% python3 -q
>>> import numpy as np
>>> import numpy.linalg as la
>>> np.set_printoptions(precision=2, suppress=True, linewidth=120, sign=" ")
>>> mat = np.loadtxt("dump.csv", delimiter=",")
>>> mat
array([[-0.48, -1.09, -3.07, -0.91, -0.81,  1.43],
       [-1.08, -0.29, -1.49, -0.06, -0.79,  0.15],
       [-0.1 , -0.26,  1.2 ,  0.67,  1.54, -0.96],
       [ 3.82,  1.68,  2.02, -1.45, -1.28,  1.86],
       [ 1.94, -0.42, -0.94, -1.34, -0.16,  1.92],
       [-1.72, -2.32, -3.5 , -0.17,  1.02,  0.48]])
>>> r = la.matrix_rank(mat)
>>> r
np.int64(3)
>>> N = la.svd(mat)[2][r:].T
>>> np.allclose(mat @ N, 0)
True
>>> [int(la.matrix_rank(mat[:i])) for i in range(1, len(mat) + 1)]
[1, 2, 3, 3, 3, 3]
>>> np.round(mat @ N, 2) + 0
array([[ 0.,  0.,  0.],
       [ 0.,  0.,  0.],
       [ 0.,  0.,  0.],
       [ 0.,  0.,  0.],
       [ 0.,  0.,  0.],
       [ 0.,  0.,  0.]])
>>> [int(la.matrix_rank(mat[:, :j + 1])) for j in range(6)]
[1, 2, 3, 3, 3, 3]
>>> la.matrix_rank(mat.T @ mat), la.matrix_rank(mat @ mat.T)
(np.int64(3), np.int64(3))
>>> x = np.array([2, 1, 1, 2, 2, 2])
>>> h = np.maximum(mat @ x, 0)
>>> np.tanh(mat @ x)
array([-1., -1.,  1.,  1.,  1., -1.])
>>> left, s, vt = la.svd(mat)
>>> s.round(2) + 0
array([ 7.16,  5.35,  2.17,  0.  ,  0.  ,  0.  ])
>>> other = left[:, :3] @ np.diag(s[:3]) @ vt[:3]
>>> la.matrix_rank(mat, rtol=0.05)
np.int64(3)
>>> other
array([[-0.48, -1.09, -3.07, -0.91, -0.81,  1.43],
       [-1.08, -0.29, -1.49, -0.06, -0.79,  0.15],
       [-0.1 , -0.26,  1.2 ,  0.67,  1.54, -0.96],
       [ 3.82,  1.68,  2.02, -1.45, -1.28,  1.86],
       [ 1.94, -0.42, -0.94, -1.34, -0.16,  1.92],
       [-1.72, -2.32, -3.5 , -0.17,  1.02,  0.48]])
>>> la.matrix_rank(other)
np.int64(3)
>>> la.cond(other) > 100
np.True_
>>> np.argsort(-la.norm(other, axis=0).round(6), kind="stable")[:3]
array([ 2,  0,  5])
>>> [round(float(x), 2) for x in la.svd(other, compute_uv=False)[:3]]
[7.16, 5.35, 2.17]
>>> mat[6]
Traceback (most recent call last):
  File "<python-input-25>", line 1, in <module>
    mat[6]
    ~~~^^^
IndexError: index 6 is out of bounds for axis 0 with size 6
>>> round(float(la.norm(mat)), 2)
9.2
>>> la.matrix_rank(mat)
np.int64(3)
>>> np.round(la.svd(mat, compute_uv=False), 2) + 0
array([ 7.16,  5.35,  2.17,  0.  ,  0.  ,  0.  ])
>>> mat.mean(axis=0)
array([ 0.4 , -0.45, -0.96, -0.54, -0.08,  0.81])
>>> np.abs(mat).max()
np.float64(3.82)
>>> np.unravel_index(np.abs(mat).argmax(), mat.shape)
(np.int64(3), np.int64(0))
>>> feats = np.load("w.npy")
>>> feats
array([[-1,  0,  0],
       [ 0, -2,  0],
       [ 1, -2,  2]])
>>> Q, V = la.qr(feats[:, :2])[0], la.qr(feats[:, 2:])[0]
>>> s = la.svd(Q.T @ V, compute_uv=False)
>>> round(float(la.norm(Q @ Q.T - V @ V.T, 2)), 2)
1.0
>>> np.degrees(np.arccos(s.clip(0, 1)))
array([ 35.26])
>>> Q = feats.astype(float).copy()
>>> for j in range(3):
...     Q[:, j] -= Q[:, :j] @ (Q[:, :j].T @ Q[:, j])
...     Q[:, j] /= la.norm(Q[:, j])
... 
>>> Q
array([[-0.71, -0.41,  0.58],
       [ 0.  , -0.82, -0.58],
       [ 0.71, -0.41,  0.58]])
>>> rng = np.random.default_rng(67042)
>>> lab = rng.permutation(3)
>>> lab
array([ 2,  1,  0])
>>> other = Q[lab][:, lab]
>>> np.allclose(other, Q)
False
>>> round(la.det(other), 2), round(la.det(Q[lab]), 2)
(np.float64(1.0), np.float64(-1.0))
>>> round(float(np.trace(other)), 2)
-0.95
>>> round(float(la.det(feats)), 2)
4.0
>>> np.allclose(feats @ feats.T, feats.T @ feats)
False
>>> np.sort(np.abs(la.eigvals(feats)))
array([ 1.,  2.,  2.])
>>> np.trace(feats)
np.int64(-1)
>>> la.matrix_power(feats, 4)
array([[  1,   0,   0],
       [  0,  16,   0],
       [  5,   0,  16]])
>>> other = la.inv(feats)
>>> feats @ other
array([[ 1.,  0.,  0.],
       [ 0.,  1.,  0.],
       [ 0.,  0.,  1.]])
>>> la.inv(other)
array([[-1., -0., -0.],
       [-0., -2., -0.],
       [ 1., -2.,  2.]])
>>> data = np.loadtxt("data.csv", delimiter=",")
>>> data
array([[-0.55,  0.07, -0.38,  0.42, -0.11, -0.6 ],
       [-0.1 , -0.28, -0.34, -0.09,  0.88,  0.05],
       [-0.23, -0.3 , -0.62, -0.15, -0.41,  0.53],
       [-0.68,  0.53,  0.25, -0.2 ,  0.15,  0.36],
       [-0.39, -0.67,  0.43, -0.39, -0.12, -0.24],
       [-0.13, -0.33,  0.32,  0.78,  0.06,  0.41]])
>>> round(la.norm(data, 2), 2)
np.float64(1.0)
>>> la.norm(data, axis=1)
array([ 1.,  1.,  1.,  1.,  1.,  1.])
>>> np.round(la.norm(data) ** 2 / la.norm(data, 2) ** 2, 2)
np.float64(6.0)
>>> data.ravel(order="F")
array([-0.55, -0.1 , -0.23, -0.68, -0.39, -0.13,  0.07, -0.28, -0.3 ,  0.53, -0.67, -0.33, -0.38, -0.34, -0.62,  0.25,
        0.43,  0.32,  0.42, -0.09, -0.15, -0.2 , -0.39,  0.78, -0.11,  0.88, -0.41,  0.15, -0.12,  0.06, -0.6 ,  0.05,
        0.53,  0.36, -0.24,  0.41])
>>> data.reshape(-1, 2)
array([[-0.55,  0.07],
       [-0.38,  0.42],
       [-0.11, -0.6 ],
       [-0.1 , -0.28],
       [-0.34, -0.09],
       [ 0.88,  0.05],
       [-0.23, -0.3 ],
       [-0.62, -0.15],
       [-0.41,  0.53],
       [-0.68,  0.53],
       [ 0.25, -0.2 ],
       [ 0.15,  0.36],
       [-0.39, -0.67],
       [ 0.43, -0.39],
       [-0.12, -0.24],
       [-0.13, -0.33],
       [ 0.32,  0.78],
       [ 0.06,  0.41]])
>>> data.reshape(2, -1)
array([[-0.55,  0.07, -0.38,  0.42, -0.11, -0.6 , -0.1 , -0.28, -0.34, -0.09,  0.88,  0.05, -0.23, -0.3 , -0.62,
        -0.15, -0.41,  0.53],
       [-0.68,  0.53,  0.25, -0.2 ,  0.15,  0.36, -0.39, -0.67,  0.43, -0.39, -0.12, -0.24, -0.13, -0.33,  0.32,
         0.78,  0.06,  0.41]])
>>> blk = data.reshape(6, 2, -1)
>>> blk.sum(axis=1)
array([[-0.13, -0.04, -0.98],
       [-0.19,  0.6 , -0.29],
       [-0.38, -0.71, -0.09],
       [-0.88,  0.68,  0.61],
       [-0.78, -0.78,  0.19],
       [ 0.65, -0.26,  0.73]])
>>> np.einsum("ihd,jhd->hij", blk, blk).shape
(2, 6, 6)
>>> np.swapaxes(blk, 1, 2)[3]
array([[-0.68, -0.2 ],
       [ 0.53,  0.15],
       [ 0.25,  0.36]])
